$ python -q
>>> import numpy as np
>>> np.set_printoptions(precision=1, suppress=True, linewidth=120)
>>> tidy = lambda a: np.round(a, 1) + 0
>>> f = np.array([2, 1, 0, 2, -3])
>>> W0 = 2 * np.eye(5) + np.outer(f, f)
>>> W0
array([[ 6.,  2.,  0.,  4., -6.],
       [ 2.,  3.,  0.,  2., -3.],
       [ 0.,  0.,  2.,  0.,  0.],
       [ 4.,  2.,  0.,  6., -6.],
       [-6., -3.,  0., -6., 11.]])
>>> # splits into 2 blocks
>>> f = np.array([-3, 1, -3, -1, -1])
>>> other = W0 + np.outer(f, np.eye(5)[0])
>>> other
array([[ 3.,  2.,  0.,  4., -6.],
       [ 3.,  3.,  0.,  2., -3.],
       [-3.,  0.,  2.,  0.,  0.],
       [ 3.,  2.,  0.,  6., -6.],
       [-7., -3.,  0., -6., 11.]])
>>> tidy(np.linalg.det(other) / np.linalg.det(W0)), tidy(1 + np.linalg.solve(W0, f)[0])
(np.float64(-0.3), np.float64(-0.3))
>>> np.linalg.matrix_rank(other - W0)
np.int64(1)
>>> w, vecs = np.linalg.eig(W0)
>>> tidy(np.sort(np.linalg.eigvals(W0.T)))
array([ 2.,  2.,  2.,  2., 20.])
>>> tidy(W0 @ vecs[:, 0] - w[0] * vecs[:, 0])
array([0., 0., 0., 0., 0.])
>>> T = np.stack([W0, 2 * W0, W0[::-1]])
>>> np.linalg.matrix_rank(T.reshape(3, -1))
np.int64(2)
>>> T.shape
(3, 5, 5)
>>> rng = np.random.default_rng(13)
>>> idx = rng.permutation(5)
>>> other = W0[:, idx] * rng.choice([-1, 1], 5)
>>> other
array([[  6.,   0.,  -4.,  -2.,   6.],
       [  2.,   0.,  -2.,  -3.,   3.],
       [  0.,   2.,  -0.,  -0.,  -0.],
       [  4.,   0.,  -6.,  -2.,   6.],
       [ -6.,   0.,   6.,   3., -11.]])
>>> left, _, Vt = np.linalg.svd(W0.T @ other)
>>> tidy(left @ Vt)
array([[ 1.,  0.,  0.,  0.,  0.],
       [ 0.,  0.,  0., -1.,  0.],
       [ 0.,  1.,  0.,  0.,  0.],
       [ 0.,  0., -1.,  0.,  0.],
       [ 0.,  0.,  0.,  0., -1.]])
>>> idx
array([0, 2, 3, 1, 4])
>>> tidy(np.linalg.lstsq(W0, other)[0])
array([[ 1.,  0.,  0.,  0.,  0.],
       [ 0.,  0.,  0., -1.,  0.],
       [ 0.,  1.,  0.,  0.,  0.],
       [ 0.,  0., -1.,  0.,  0.],
       [ 0.,  0.,  0.,  0., -1.]])
>>> w, vecs = np.linalg.eigh(W0)
>>> vec = np.array([-3, 1, 2, 2, -3])
>>> tidy(vecs * np.maximum(w, 0) @ vecs.T)
array([[ 6.,  2.,  0.,  4., -6.],
       [ 2.,  3.,  0.,  2., -3.],
       [ 0.,  0.,  2.,  0.,  0.],
       [ 4.,  2.,  0.,  6., -6.],
       [-6., -3.,  0., -6., 11.]])
>>> tidy(vec @ W0 @ vec / (vec @ vec)), tidy(w[0]), w[-1]
(np.float64(4.4), np.float64(2.0), np.float64(20.0))
>>> tidy(np.linalg.eigvalsh(W0[1:, 1:]))
array([ 2.,  2.,  2., 16.])
>>> np.abs(W0).sum(axis=1).max(), np.abs(w).max()
(np.float64(26.0), np.float64(20.0))
>>> vec @ W0 @ vec
np.float64(118.0)
>>> C = np.array([[0.0, 0.5, -1.3, 1.1, 0.6, 0.9, -0.3, -0.7, 0.1, -0.8, 0.4, 1.7, 0.3, -0.2],
...     [-1.2, -1.0, 1.8, 1.1, 0.7, -1.9, 0.3, 0.3, 0.4, 1.0, 0.4, 0.2, 2.3, -1.5]])
>>> F = np.array([[6, 1],
...     [8, 4],
...     [4, 9],
...     [6, 6],
...     [3, 7],
...     [6, 9],
...     [9, 8],
...     [9, 2],
...     [6, 1],
...     [3, 6],
...     [7, 1],
...     [5, 2],
...     [9, 3],
...     [2, 4],
...     [4, 8],
...     [9, 5],
...     [5, 7],
...     [7, 7],
...     [5, 8],
...     [1, 4],
...     [1, 7],
...     [8, 2],
...     [7, 6],
...     [0, 8],
...     [1, 0],
...     [8, 8],
...     [3, 1],
...     [8, 1],
...     [4, 8],
...     [5, 8],
...     [2, 8],
...     [1, 9],
...     [9, 1],
...     [2, 8],
...     [9, 7],
...     [7, 7],
...     [2, 2]]) @ C + 0.1 * rng.normal(size=(37, 14))
>>> tidy(F)
array([[ -1.2,   2.2,  -6. ,   7.6,   4.4,   3.5,  -1.5,  -3.9,   1.1,  -3.7,   2.8,  10.4,   3.9,  -2.5],
       [ -4.8,   0.1,  -3.2,  13.4,   7.8,  -0.4,  -1.1,  -4.5,   2.5,  -2.5,   4.8,  14.5,  11.6,  -7.6],
       [-10.9,  -7. ,  11.1,  14.4,   8.7, -13.6,   1.6,  -0.2,   3.9,   5.7,   5.3,   8.6,  21.9, -14.3],
       [ -7.3,  -2.9,   3.1,  13.2,   7.9,  -6. ,   0.1,  -2.3,   3.1,   1.2,   5. ,  11.4,  15.6, -10.3],
       [ -8.3,  -5.6,   8.6,  11.1,   6.8, -10.5,   0.9,  -0.1,   3. ,   4.5,   4. ,   6.7,  17. , -11.2],
       [-10.7,  -6. ,   8.4,  16.4,   9.9, -11.7,   0.7,  -1.7,   4.3,   4.3,   5.9,  11.9,  22.5, -14.8],
       [ -9.6,  -3.3,   2.7,  18.8,  11. ,  -7.1,  -0.2,  -4. ,   4.1,   0.8,   6.8,  17.1,  21.2, -13.9],
       [ -2.4,   2.4,  -8.2,  12.3,   6.7,   4.3,  -2.2,  -5.6,   1.7,  -5.2,   4.4,  15.8,   7.2,  -4.9],
       [ -1.3,   2.1,  -6. ,   7.6,   4.3,   3.7,  -1.5,  -3.8,   1. ,  -3.8,   2.7,  10.4,   4.1,  -2.9],
       [ -6.9,  -4.4,   6.9,   9.9,   5.9,  -8.6,   0.9,  -0.3,   2.6,   3.6,   3.8,   6.3,  14.8,  -9.6],
       [ -1.1,   2.6,  -7.3,   8.7,   4.9,   4.4,  -1.9,  -4.6,   1.1,  -4.7,   3.2,  12.4,   4.5,  -2.9],
       [ -2.1,   0.5,  -3.1,   7.5,   4.2,   0.7,  -0.8,  -3.1,   1.4,  -2.1,   2.8,   8.9,   6.1,  -4. ],
       [ -3.6,   1.4,  -6.3,  13.3,   7.6,   2.7,  -1.7,  -5.3,   2.3,  -4.2,   4.7,  15.7,   9.7,  -6.2],
       [ -4.7,  -3. ,   4.6,   6.8,   4. ,  -5.9,   0.6,  -0.1,   1.7,   2.1,   2.2,   4.1,   9.9,  -6.4],
       [ -9.7,  -6.1,   9.2,  13.2,   7.9, -11.6,   1.1,  -0.2,   3.4,   4.8,   4.7,   8.5,  19.6, -12.8],
       [ -5.9,  -0.5,  -2.6,  15.3,   9. ,  -1.4,  -1.2,  -4.6,   3. ,  -2. ,   5.4,  16.2,  14.3,  -9.4],
       [ -8.4,  -4.3,   6.2,  13.1,   7.9,  -8.7,   0.6,  -1.4,   3.3,   2.8,   4.8,   9.8,  17.6, -11.5],
       [ -8.5,  -3.4,   3.5,  15.4,   9.2,  -7. ,   0. ,  -2.8,   3.5,   1.5,   5.4,  13.3,  18. , -12. ],
       [ -9.6,  -5.5,   8. ,  14.3,   8.3, -10.8,   1.1,  -0.9,   3.7,   3.8,   5.4,   9.9,  19.9, -13. ],
       [ -4.8,  -3.6,   5.9,   5.6,   3.3,  -6.8,   0.9,   0.5,   1.7,   3.1,   2. ,   2.5,   9.4,  -6.2],
       [ -8.4,  -6.5,  11.1,   8.7,   5.5, -12.3,   1.8,   1.4,   3. ,   6.3,   3.4,   3.1,  16.3, -10.7],
       [ -2.6,   2. ,  -6.8,  11. ,   6.2,   3.4,  -1.9,  -5. ,   1.5,  -4.4,   4. ,  13.9,   7.1,  -4.5],
       [ -7.2,  -2.4,   1.6,  14.2,   8.5,  -5.3,  -0.4,  -3.2,   3.2,   0.5,   5.1,  13.1,  15.6, -10.3],
       [ -9.6,  -7.9,  14.2,   8.8,   5.6, -15.5,   2.3,   2.4,   3.3,   8. ,   3.1,   1.6,  18.4, -12.1],
       [ -0.1,   0.5,  -1.3,   1.3,   0.6,   1.1,  -0.3,  -0.6,   0. ,  -0.9,   0.4,   1.8,   0.3,  -0.1],
       [ -9.6,  -3.9,   4. ,  17.5,  10.5,  -8. ,   0.2,  -3.2,   4. ,   1.6,   6.5,  15.3,  20.9, -13.7],
       [ -1.4,   0.5,  -2. ,   4.5,   2.3,   0.8,  -0.8,  -1.9,   0.7,  -1.3,   1.5,   5.2,   3.2,  -2. ],
       [ -1. ,   2.8,  -8.6,   9.9,   5.6,   5.3,  -1.9,  -5.4,   1.2,  -5.4,   3.5,  13.8,   4.6,  -2.9],
       [ -9.6,  -6.1,   9.1,  13.4,   8. , -11.5,   1.3,  -0.3,   3.7,   4.8,   4.7,   8.2,  19.6, -12.8],
       [ -9.6,  -5.5,   7.8,  14.5,   8.5, -10.8,   0.8,  -1.1,   3.8,   3.8,   5.3,  10. ,  19.9, -12.9],
       [ -9.5,  -7.1,  11.8,  11.2,   6.9, -13.3,   1.8,   1.1,   3.4,   6.3,   3.9,   5.1,  19. , -12.3],
       [-10.8,  -8.4,  14.9,  11.1,   7. , -16.3,   2.3,   2. ,   3.7,   8.3,   3.9,   3.4,  21. , -13.5],
       [ -1. ,   3.4,  -9.9,  11. ,   6. ,   6.2,  -2.4,  -6.1,   1.2,  -6.2,   4. ,  15.4,   5. ,  -3.4],
       [ -9.7,  -7.1,  12.2,  11.1,   6.9, -13.3,   1.8,   1. ,   3.4,   6.4,   4.1,   5.2,  18.7, -12.5],
       [ -8.3,  -2.5,   0.9,  17.7,  10.3,  -5. ,  -0.6,  -4.2,   3.6,  -0.4,   6.4,  16.7,  18.8, -12.4],
       [ -8.3,  -3.5,   3.5,  15.3,   9.3,  -6.9,   0. ,  -2.8,   3.5,   1.6,   5.9,  13.3,  18.2, -12.1],
       [ -2.1,  -1.1,   1.1,   4.5,   2.7,  -2.1,  -0.2,  -0.8,   1. ,   0.5,   1.4,   3.8,   5.2,  -3.5]])
>>> proj = F @ np.linalg.solve(F.T @ F, F.T)
>>> np.allclose(proj @ proj, proj)
True
>>> tidy(proj @ F[:, 6])
array([-1.5, -1.1,  1.6,  0.1,  0.9,  0.7, -0.2, -2.2, -1.5,  0.9, -1.9, -0.8, -1.7,  0.6,  1.1, -1.2,  0.6,  0. ,
        1.1,  0.9,  1.8, -1.9, -0.4,  2.3, -0.3,  0.2, -0.8, -1.9,  1.3,  0.8,  1.8,  2.3, -2.4,  1.8, -0.6,  0. ,
       -0.2])
>>> tidy(np.linalg.eigvalsh(proj))
array([0., 0., 0., 0., 0., 0., 0., 0., 0., 0., 0., 0., 0., 0., 0., 0., 0., 0., 0., 0., 0., 0., 0., 1., 1., 1., 1., 1.,
       1., 1., 1., 1., 1., 1., 1., 1., 1.])
>>> vec = np.array([-2, 1, -2, 1, -3, -2, -1, 3, -2, 1, -3, -3, -3, 3])
>>> rhs = F @ vec
>>> tidy(np.linalg.solve(F.T @ F, F.T @ rhs))
array([-2.,  1., -2.,  1., -3., -2., -1.,  3., -2.,  1., -3., -3., -3.,  3.])
>>> rhs = rhs + 0.3 * rng.normal(size=37)
>>> tidy(rhs)
array([ -70.9, -128.6, -146.7, -132. , -113.4, -166.5, -185.6, -112.7,  -72.4, -101.3,  -82.9,  -75. , -125.7,  -66.1,
       -132.4, -149. , -133.2, -151.1, -143.5,  -56.2,  -93.2, -102.9, -139.4,  -92.8,   -9.3, -176.5,  -40. ,  -92.2,
       -134. , -143.7, -114.6, -114.3, -101.7, -115.1, -172.9, -154.9,  -44. ])
>>> b, *_ = np.linalg.lstsq(F, rhs)
>>> [round(float(np.linalg.norm(np.linalg.solve(F.T @ F + lam * np.eye(14), F.T @ rhs))), 2) for lam in (0, 1, 10, 100)]
[9.2, 5.51, 4.77, 4.72]
>>> cen = F - F.mean(axis=0)
>>> vecs = np.linalg.svd(cen)[2][:2]
>>> other = cen - cen @ vecs.T @ vecs
>>> tidy(np.linalg.norm(other) / np.linalg.norm(cen))
np.float64(0.0)
>>> tidy(np.cov(cen @ vecs.T, rowvar=False))
array([[198.9,   0. ],
       [  0. ,  58.5]])
>>> np.linalg.norm(other, axis=1).round(6).argmax()
np.int64(33)
>>> tidy(other.std(axis=0))
array([0.1, 0.1, 0.1, 0.1, 0.1, 0.1, 0.1, 0.1, 0.1, 0.1, 0.1, 0.1, 0.1, 0.1])
>>> tidy(np.diag(vecs.T @ vecs))
array([0.1, 0.1, 0.3, 0.2, 0.1, 0.2, 0. , 0.1, 0. , 0.1, 0. , 0.4, 0.3, 0.1])
